% python3 -q
>>> import numpy as np
>>> np.set_printoptions(precision=3, suppress=True, linewidth=120)
>>> F = np.load("run15.npy")
>>> F
array([[3, 0, 3, 0, 3, 0],
       [2, 2, 2, 2, 2, 2],
       [1, 0, 1, 0, 1, 0],
       [3, 0, 3, 0, 3, 0],
       [2, 2, 2, 2, 2, 2],
       [1, 0, 1, 0, 1, 0]])
>>> np.linalg.lstsq(F[:-1].T, F[-1])[2]
np.int32(2)
>>> np.round(F @ np.linalg.pinv(F) @ F, 3) + 0
array([[3., 0., 3., 0., 3., 0.],
       [2., 2., 2., 2., 2., 2.],
       [1., 0., 1., 0., 1., 0.],
       [3., 0., 3., 0., 3., 0.],
       [2., 2., 2., 2., 2., 2.],
       [1., 0., 1., 0., 1., 0.]])
>>> np.unique(F.round(6), axis=0).shape
(3, 6)
>>> round(np.trace(np.linalg.pinv(F) @ F), 3)
np.float64(2.0)
>>> np.abs(np.diag(np.linalg.qr(F)[1])) > 1e-9
array([ True,  True, False, False, False, False])
>>> np.allclose(F[:-1].T @ np.linalg.lstsq(F[:-1].T, F[-1])[0], F[-1])
True
>>> U, sigma, vt = np.linalg.svd(F)
>>> evecs = vt[:(sigma > 1e-8).sum()]
>>> rng = np.random.default_rng(1293)
>>> vec = F[5] + 5 * F[3] + rng.integers(2) * np.eye(6)[3]
>>> vec
array([16.,  0., 16.,  0., 16.,  0.])
>>> np.round(evecs.T @ evecs, 3) + 0
array([[0.333, 0.   , 0.333, 0.   , 0.333, 0.   ],
       [0.   , 0.333, 0.   , 0.333, 0.   , 0.333],
       [0.333, 0.   , 0.333, 0.   , 0.333, 0.   ],
       [0.   , 0.333, 0.   , 0.333, 0.   , 0.333],
       [0.333, 0.   , 0.333, 0.   , 0.333, 0.   ],
       [0.   , 0.333, 0.   , 0.333, 0.   , 0.333]])
>>> np.diag(evecs.T @ evecs)
array([0.333, 0.333, 0.333, 0.333, 0.333, 0.333])
>>> M2 = F + rng.integers(-2, 3, (6, 2)) @ rng.integers(-2, 3, (2, 6))
>>> M2
array([[ 1,  0,  3,  2,  7,  4],
       [ 4,  3,  4,  1, -1,  0],
       [ 3,  4,  9,  2,  1,  4],
       [ 2, -2, -1, -1,  3, -2],
       [ 1, -1, -4,  0,  1, -2],
       [ 3,  1,  3, -1, -2, -2]])
>>> np.abs(M2 - F).sum(axis=1)
array([12, 11, 20, 10, 17, 11])
>>> M2 - F
array([[-2,  0,  0,  2,  4,  4],
       [ 2,  1,  2, -1, -3, -2],
       [ 2,  4,  8,  2,  0,  4],
       [-1, -2, -4, -1,  0, -2],
       [-1, -3, -6, -2, -1, -4],
       [ 2,  1,  2, -1, -3, -2]])
>>> np.round(np.linalg.svd(M2 - F, compute_uv=False), 3) + 0
array([14.199,  9.022,  0.   ,  0.   ,  0.   ,  0.   ])
>>> W = np.array([[-2, -1, -4, -5],
...     [4, 2, -3, -1],
...     [-2, 5, -3, 3],
...     [2, -4, -1, 2],
...     [-3, 0, -5, -4],
...     [-2, -5, 5, -2]])
>>> beta = np.array([9, 5, 4, 4])
>>> H = np.maximum(F @ W + beta, 0)
>>> H
array([[ 0, 17,  0,  0],
       [ 3,  0,  0,  0],
       [ 2,  9,  0,  0],
       [ 0, 17,  0,  0],
       [ 3,  0,  0,  0],
       [ 2,  9,  0,  0]])
>>> W2 = np.array([[-4, -7], [-9, -8], [0, 9], [3, 0]])
>>> H @ W2
array([[-153, -136],
       [ -12,  -21],
       [ -89,  -86],
       [-153, -136],
       [ -12,  -21],
       [ -89,  -86]])
>>> (H @ W2).round(6).argmax(axis=1)
array([1, 0, 1, 1, 0, 1])
>>> W @ W2
array([[  2, -14],
       [-37, -71],
       [-28, -53],
       [ 34,   9],
       [  0, -24],
       [ 47,  99]])
>>> E = np.loadtxt("block19.csv", delimiter=",")
>>> E
array([[  2.,  -2.,  -4.,   2.,   3., -12.,  -8.,  -3.],
       [ -2.,  14.,   6.,   8.,  -1.,  -1.,  -6., -12.],
       [ -4.,   6.,   8.,  -1.,  -3.,   1.,   0.,   4.],
       [  2.,   8.,  -1.,  -8., -10.,   8.,  -1.,  -5.],
       [  3.,  -1.,  -3., -10., -12.,  -4.,  -2.,  11.],
       [-12.,  -1.,   1.,   8.,  -4., -14.,  -3., -16.],
       [ -8.,  -6.,   0.,  -1.,  -2.,  -3.,   6.,  -9.],
       [ -3., -12.,   4.,  -5.,  11., -16.,  -9.,  -4.]])
>>> # symmetric
>>> labels = rng.permutation(8)
>>> labels
array([4, 2, 0, 1, 6, 3, 5, 7])
>>> M2 = E[labels][:, labels]
>>> np.diag(M2)
array([-12.,   8.,   2.,  14.,   6.,  -8., -14.,  -4.])
>>> np.sort(np.abs(np.linalg.eigvals(M2)))
array([ 0.972,  1.59 , 11.331, 12.324, 17.651, 19.58 , 29.203, 36.885])
>>> vals, evecs = np.linalg.eigh(E)
>>> np.unique(vals.round(6) + 0, return_counts=True)[1]
array([1, 1, 1, 1, 1, 1, 1, 1])
>>> np.linalg.eigvalsh(E + -2 * np.eye(8))
array([-38.885, -21.58 , -13.331,  -2.972,  -0.41 ,  10.324,  15.651,  27.203])
>>> np.linalg.svd(E, compute_uv=False)
array([36.885, 29.203, 19.58 , 17.651, 12.324, 11.331,  1.59 ,  0.972])
>>> round(vals.sum(), 3), np.trace(E)
(np.float64(-8.0), np.float64(-8.0))
>>> np.round(evecs @ np.diag(vals) @ evecs.T, 3) + 0
array([[  2.,  -2.,  -4.,   2.,   3., -12.,  -8.,  -3.],
       [ -2.,  14.,   6.,   8.,  -1.,  -1.,  -6., -12.],
       [ -4.,   6.,   8.,  -1.,  -3.,   1.,   0.,   4.],
       [  2.,   8.,  -1.,  -8., -10.,   8.,  -1.,  -5.],
       [  3.,  -1.,  -3., -10., -12.,  -4.,  -2.,  11.],
       [-12.,  -1.,   1.,   8.,  -4., -14.,  -3., -16.],
       [ -8.,  -6.,   0.,  -1.,  -2.,  -3.,   6.,  -9.],
       [ -3., -12.,   4.,  -5.,  11., -16.,  -9.,  -4.]])
>>> np.abs(evecs[:, -1]).round(6).argmax()
np.int64(1)
>>> K = np.loadtxt("arr.csv", delimiter=",")
>>> K
array([[0., 0., 0., 0., 0., 0., 1., 0., 0., 0., 0., 0., 0., 0., 0.],
       [0., 0., 0., 0., 0., 0., 0., 0., 0., 0., 0., 0., 1., 0., 0.],
       [0., 0., 0., 0., 0., 0., 0., 0., 0., 0., 1., 0., 0., 0., 0.],
       [0., 0., 0., 0., 0., 1., 0., 0., 0., 0., 0., 0., 0., 0., 0.],
       [0., 0., 0., 0., 0., 0., 0., 0., 1., 0., 0., 0., 0., 0., 0.],
       [0., 0., 0., 0., 0., 0., 0., 0., 0., 0., 0., 0., 0., 1., 0.],
       [0., 0., 1., 0., 0., 0., 0., 0., 0., 0., 0., 0., 0., 0., 0.],
       [0., 1., 0., 0., 0., 0., 0., 0., 0., 0., 0., 0., 0., 0., 0.],
       [0., 0., 0., 0., 0., 0., 0., 0., 0., 0., 0., 0., 0., 0., 1.],
       [0., 0., 0., 0., 0., 0., 0., 0., 0., 1., 0., 0., 0., 0., 0.],
       [0., 0., 0., 0., 1., 0., 0., 0., 0., 0., 0., 0., 0., 0., 0.],
       [1., 0., 0., 0., 0., 0., 0., 0., 0., 0., 0., 0., 0., 0., 0.],
       [0., 0., 0., 0., 0., 0., 0., 0., 0., 0., 0., 1., 0., 0., 0.],
       [0., 0., 0., 1., 0., 0., 0., 0., 0., 0., 0., 0., 0., 0., 0.],
       [0., 0., 0., 0., 0., 0., 0., 1., 0., 0., 0., 0., 0., 0., 0.]])
>>> # splits into 3 blocks
>>> np.flatnonzero(np.linalg.matrix_power((K != 0) + (K.T != 0) + np.eye(15), 15)[4])
array([ 0,  1,  2,  4,  6,  7,  8, 10, 11, 12, 14])
>>> labels = rng.permutation(6)
>>> labels
array([3, 5, 2, 4, 1, 0])
>>> M2 = F[labels][:, labels]
>>> np.trace(M2)
np.int64(8)
>>> np.allclose(M2, F)
False
>>> M2
array([[0, 0, 3, 3, 0, 3],
       [0, 0, 1, 1, 0, 1],
       [0, 0, 1, 1, 0, 1],
       [2, 2, 2, 2, 2, 2],
       [2, 2, 2, 2, 2, 2],
       [0, 0, 3, 3, 0, 3]])
>>> np.linalg.norm(K, axis=0)
array([1., 1., 1., 1., 1., 1., 1., 1., 1., 1., 1., 1., 1., 1., 1.])
>>> np.linalg.svd(K, compute_uv=False)
array([1., 1., 1., 1., 1., 1., 1., 1., 1., 1., 1., 1., 1., 1., 1.])
>>> labels = rng.permutation(15)
>>> M2 = K[:, labels] * rng.choice([-1, 1], 15)
>>> M2
array([[-0.,  0., -0.,  0., -0.,  0., -0.,  1., -0., -0., -0.,  0., -0.,  0., -0.],
       [-1.,  0., -0.,  0., -0.,  0., -0.,  0., -0., -0., -0.,  0., -0.,  0., -0.],
       [-0.,  0., -0.,  0., -0.,  0., -0.,  0., -0., -0., -0.,  0., -0.,  0., -1.],
       [-0.,  0., -0.,  0., -0.,  0., -1.,  0., -0., -0., -0.,  0., -0.,  0., -0.],
       [-0.,  0., -0.,  0., -0.,  0., -0.,  0., -0., -0., -1.,  0., -0.,  0., -0.],
       [-0.,  0., -0.,  0., -0.,  0., -0.,  0., -0., -0., -0.,  0., -1.,  0., -0.],
       [-0.,  0., -1.,  0., -0.,  0., -0.,  0., -0., -0., -0.,  0., -0.,  0., -0.],
       [-0.,  0., -0.,  0., -0.,  0., -0.,  0., -1., -0., -0.,  0., -0.,  0., -0.],
       [-0.,  0., -0.,  0., -0.,  1., -0.,  0., -0., -0., -0.,  0., -0.,  0., -0.],
       [-0.,  0., -0.,  1., -0.,  0., -0.,  0., -0., -0., -0.,  0., -0.,  0., -0.],
       [-0.,  0., -0.,  0., -0.,  0., -0.,  0., -0., -0., -0.,  1., -0.,  0., -0.],
       [-0.,  0., -0.,  0., -0.,  0., -0.,  0., -0., -1., -0.,  0., -0.,  0., -0.],
       [-0.,  0., -0.,  0., -1.,  0., -0.,  0., -0., -0., -0.,  0., -0.,  0., -0.],
       [-0.,  0., -0.,  0., -0.,  0., -0.,  0., -0., -0., -0.,  0., -0.,  1., -0.],
       [-0.,  1., -0.,  0., -0.,  0., -0.,  0., -0., -0., -0.,  0., -0.,  0., -0.]])
>>> U, _, vt = np.linalg.svd(K.T @ M2)
>>> labels
array([12,  7,  2,  9, 11, 14,  5,  6,  1,  0,  8,  4, 13,  3, 10])
>>> M2 = K / np.linalg.norm(K, axis=1, keepdims=True)
>>> cov = M2 @ M2.T
>>> np.linalg.norm(M2, axis=1)
array([1., 1., 1., 1., 1., 1., 1., 1., 1., 1., 1., 1., 1., 1., 1.])
>>> (cov - 2 * np.eye(15)).round(6).argmax(axis=1)
array([1, 0, 0, 0, 0, 0, 0, 0, 0, 0, 0, 0, 0, 0, 0])
>>> np.degrees(np.arccos(np.clip(cov[3, 7], -1, 1)))
np.float64(90.0)
>>> X = np.array([[-3, -3, -3, -3, -3],
...     [-3, -6, -6, -6, -6],
...     [-3, -6, -9, -9, -9],
...     [-3, -6, -9, -12, -12],
...     [-3, -6, -9, -12, -15]])
>>> vals, evecs = np.linalg.eig(X)
>>> np.sort(np.linalg.eigvals(np.linalg.inv(X)))
array([-1.228, -0.944, -0.572, -0.23 , -0.027])
>>> np.sort(np.linalg.eigvals(X.T))
array([-37.031,  -4.346,  -1.749,  -1.06 ,  -0.815])
>>> np.round(X @ evecs[:, 0] - vals[0] * evecs[:, 0], 3) + 0
array([0., 0., 0., 0., 0.])
>>> Q, Rm = np.linalg.qr(X)
>>> np.round(Q.T @ Q, 3) + 0
array([[1., 0., 0., 0., 0.],
       [0., 1., 0., 0., 0.],
       [0., 0., 1., 0., 0.],
       [0., 0., 0., 1., 0.],
       [0., 0., 0., 0., 1.]])
>>> np.round(abs(Rm[0, 0]), 3), round(float(np.linalg.norm(X[:, 0])), 3)
(np.float64(6.708), 6.708)
>>> Q @ Rm
array([[ -3.,  -3.,  -3.,  -3.,  -3.],
       [ -3.,  -6.,  -6.,  -6.,  -6.],
       [ -3.,  -6.,  -9.,  -9.,  -9.],
       [ -3.,  -6.,  -9., -12., -12.],
       [ -3.,  -6.,  -9., -12., -15.]])
>>> Q.shape, Rm.shape
((5, 5), (5, 5))
>>> np.round(np.trace(Q @ Q.T), 3)
np.float64(5.0)
>>> M2 = np.array([[3], [3], [3], [8], [6], [0], [3], [3], [6], [8]])
>>> M = np.block([[np.zeros((10, 10)), M2], [M2.T, np.zeros((1, 1))]])
>>> M
array([[0., 0., 0., 0., 0., 0., 0., 0., 0., 0., 3.],
       [0., 0., 0., 0., 0., 0., 0., 0., 0., 0., 3.],
       [0., 0., 0., 0., 0., 0., 0., 0., 0., 0., 3.],
       [0., 0., 0., 0., 0., 0., 0., 0., 0., 0., 8.],
       [0., 0., 0., 0., 0., 0., 0., 0., 0., 0., 6.],
       [0., 0., 0., 0., 0., 0., 0., 0., 0., 0., 0.],
       [0., 0., 0., 0., 0., 0., 0., 0., 0., 0., 3.],
       [0., 0., 0., 0., 0., 0., 0., 0., 0., 0., 3.],
       [0., 0., 0., 0., 0., 0., 0., 0., 0., 0., 6.],
       [0., 0., 0., 0., 0., 0., 0., 0., 0., 0., 8.],
       [3., 3., 3., 8., 6., 0., 3., 3., 6., 8., 0.]])
>>> U, sigma, vt = np.linalg.svd(M)
>>> evecs = vt[:(sigma > 1e-8).sum()]
>>> vec = M[10] + 4 * M[4] + rng.integers(2) * np.eye(11)[3]
>>> vec
array([ 3.,  3.,  3.,  8.,  6.,  0.,  3.,  3.,  6.,  8., 24.])
>>> np.linalg.matrix_rank(np.vstack([M, vec]))
np.int64(2)
>>> np.allclose(evecs.T @ evecs @ vec, vec)
True
>>> np.round(np.linalg.eigvalsh(M).min(), 3)
np.float64(-15.652)
>>> np.all(np.linalg.eigvalsh(M) > 0)
np.False_
>>> W = np.array([[9, -1, -5, 5, 5],
...     [-4, 9, -8, 7, 8],
...     [6, 7, -7, -9, -3],
...     [-8, 0, -4, -4, 2],
...     [-5, -4, -3, 5, -5],
...     [-3, 6, 4, 4, 8],
...     [-3, 6, 4, -1, -3],
...     [7, 2, 4, 5, 5],
...     [1, -5, 8, -2, 4],
...     [-6, 6, 0, 3, -5],
...     [-9, 3, -2, -2, 5]])
>>> beta = np.array([-7, -5, 9, -1, 6])
>>> H = np.maximum(M @ W + beta, 0)
>>> H
array([[ 0.,  4.,  3.,  0., 21.],
       [ 0.,  4.,  3.,  0., 21.],
       [ 0.,  4.,  3.,  0., 21.],
       [ 0., 19.,  0.,  0., 46.],
       [ 0., 13.,  0.,  0., 36.],
       [ 0.,  0.,  9.,  0.,  6.],
       [ 0.,  4.,  3.,  0., 21.],
       [ 0.,  4.,  3.,  0., 21.],
       [ 0., 13.,  0.,  0., 36.],
       [ 0., 19.,  0.,  0., 46.],
       [ 0., 58.,  0., 30., 12.]])
>>> (H > 0).astype(int)
array([[0, 1, 1, 0, 1],
       [0, 1, 1, 0, 1],
       [0, 1, 1, 0, 1],
       [0, 1, 0, 0, 1],
       [0, 1, 0, 0, 1],
       [0, 0, 1, 0, 1],
       [0, 1, 1, 0, 1],
       [0, 1, 1, 0, 1],
       [0, 1, 0, 0, 1],
       [0, 1, 0, 0, 1],
       [0, 1, 0, 1, 1]])
>>> np.linalg.matrix_rank(H)
np.int64(4)
>>> W2 = np.array([[1, 5], [0, 4], [2, 4], [0, 1], [4, 4]])
>>> H @ W2
array([[ 90., 112.],
       [ 90., 112.],
       [ 90., 112.],
       [184., 260.],
       [144., 196.],
       [ 42.,  60.],
       [ 90., 112.],
       [ 90., 112.],
       [144., 196.],
       [184., 260.],
       [ 48., 310.]])
>>> W @ W2
array([[ 19,  46],
       [ 12,  23],
       [-20,   9],
       [ -8, -52],
       [-31, -68],
       [ 37,  61],
       [ -7,  12],
       [ 35,  84],
       [ 33,  31],
       [-26, -23],
       [  7, -23]])
>>> f = np.array([-2, -2, -4])
>>> np.correlate(F[0], F[2], "full")
array([0, 3, 0, 6, 0, 9, 0, 6, 0, 3, 0])
>>> np.array([np.convolve(row, f, "same") for row in F])
array([[ -6, -18,  -6, -18,  -6, -12],
       [ -8, -16, -16, -16, -16, -12],
       [ -2,  -6,  -2,  -6,  -2,  -4],
       [ -6, -18,  -6, -18,  -6, -12],
       [ -8, -16, -16, -16, -16, -12],
       [ -2,  -6,  -2,  -6,  -2,  -4]])
>>> np.cross(F[0, :3], F[2, :3])
array([0, 0, 0])
>>> np.convolve(F[0], f)
array([ -6,  -6, -18,  -6, -18,  -6, -12,   0])
>>> np.polyval(f, F[0])
array([-28,  -4, -28,  -4, -28,  -4])
